% ipython --no-banner

In [1]: import numpy as np

In [2]: from numpy import linalg as LA

In [3]: np.set_printoptions(precision=2, suppress=True, linewidth=200, legacy="1.25")

In [4]: E = np.load("run10.npy")

In [5]: E
Out[5]: 
array([[4.02, 3.  , 1.  , 5.  , 7.  , 2.  , 9.  , 2.  , 2.  , 2.  , 3.  , 2.  ],
       [4.  , 3.02, 2.  , 3.  , 5.  , 3.  , 7.  , 5.  , 9.  , 5.  , 7.  , 1.  ],
       [0.  , 1.  , 4.02, 3.  , 2.  , 0.  , 4.  , 8.  , 1.  , 9.  , 0.  , 1.  ],
       [2.  , 6.  , 1.  , 1.02, 6.  , 8.  , 7.  , 3.  , 8.  , 0.  , 9.  , 3.  ],
       [3.  , 7.  , 6.  , 2.  , 0.02, 7.  , 2.  , 2.  , 5.  , 0.  , 9.  , 2.  ],
       [2.  , 4.  , 3.  , 6.  , 1.  , 3.02, 8.  , 1.  , 1.  , 6.  , 7.  , 3.  ],
       [8.  , 0.  , 8.  , 7.  , 4.  , 6.  , 7.02, 2.  , 5.  , 5.  , 9.  , 7.  ],
       [0.  , 6.  , 4.  , 6.  , 2.  , 3.  , 5.  , 9.02, 1.  , 3.  , 8.  , 3.  ],
       [6.  , 3.  , 4.  , 7.  , 3.  , 6.  , 8.  , 6.  , 2.02, 4.  , 3.  , 2.  ],
       [5.  , 1.  , 6.  , 4.  , 3.  , 0.  , 5.  , 1.  , 6.  , 5.02, 4.  , 8.  ],
       [3.  , 8.  , 0.  , 3.  , 9.  , 1.  , 2.  , 2.  , 2.  , 3.  , 2.02, 0.  ],
       [4.  , 3.  , 1.  , 5.  , 7.  , 2.  , 9.  , 2.  , 2.  , 2.  , 3.  , 2.02]])

In [6]: np.sort(np.abs(LA.eigvals(E)))
Out[6]: array([ 0.02,  3.31,  3.31,  5.29,  5.29,  5.47,  5.47,  5.57,  5.87,  8.09, 12.06, 48.24])

In [7]: (E - E.T) / 2
Out[7]: 
array([[ 0. , -0.5,  0.5,  1.5,  2. ,  0. ,  0.5,  1. , -2. , -1.5,  0. , -1. ],
       [ 0.5,  0. ,  0.5, -1.5, -1. , -0.5,  3.5, -0.5,  3. ,  2. , -0.5, -1. ],
       [-0.5, -0.5,  0. ,  1. , -2. , -1.5, -2. ,  2. , -1.5,  1.5,  0. ,  0. ],
       [-1.5,  1.5, -1. ,  0. ,  2. ,  1. ,  0. , -1.5,  0.5, -2. ,  3. , -1. ],
       [-2. ,  1. ,  2. , -2. ,  0. ,  3. , -1. ,  0. ,  1. , -1.5,  0. , -2.5],
       [ 0. ,  0.5,  1.5, -1. , -3. ,  0. ,  1. , -1. , -2.5,  3. ,  3. ,  0.5],
       [-0.5, -3.5,  2. ,  0. ,  1. , -1. ,  0. , -1.5, -1.5,  0. ,  3.5, -1. ],
       [-1. ,  0.5, -2. ,  1.5,  0. ,  1. ,  1.5,  0. , -2.5,  1. ,  3. ,  0.5],
       [ 2. , -3. ,  1.5, -0.5, -1. ,  2.5,  1.5,  2.5,  0. , -1. ,  0.5,  0. ],
       [ 1.5, -2. , -1.5,  2. ,  1.5, -3. ,  0. , -1. ,  1. ,  0. ,  0.5,  3. ],
       [ 0. ,  0.5,  0. , -3. ,  0. , -3. , -3.5, -3. , -0.5, -0.5,  0. , -1.5],
       [ 1. ,  1. ,  0. ,  1. ,  2.5, -0.5,  1. , -0.5,  0. , -3. ,  1.5,  0. ]])
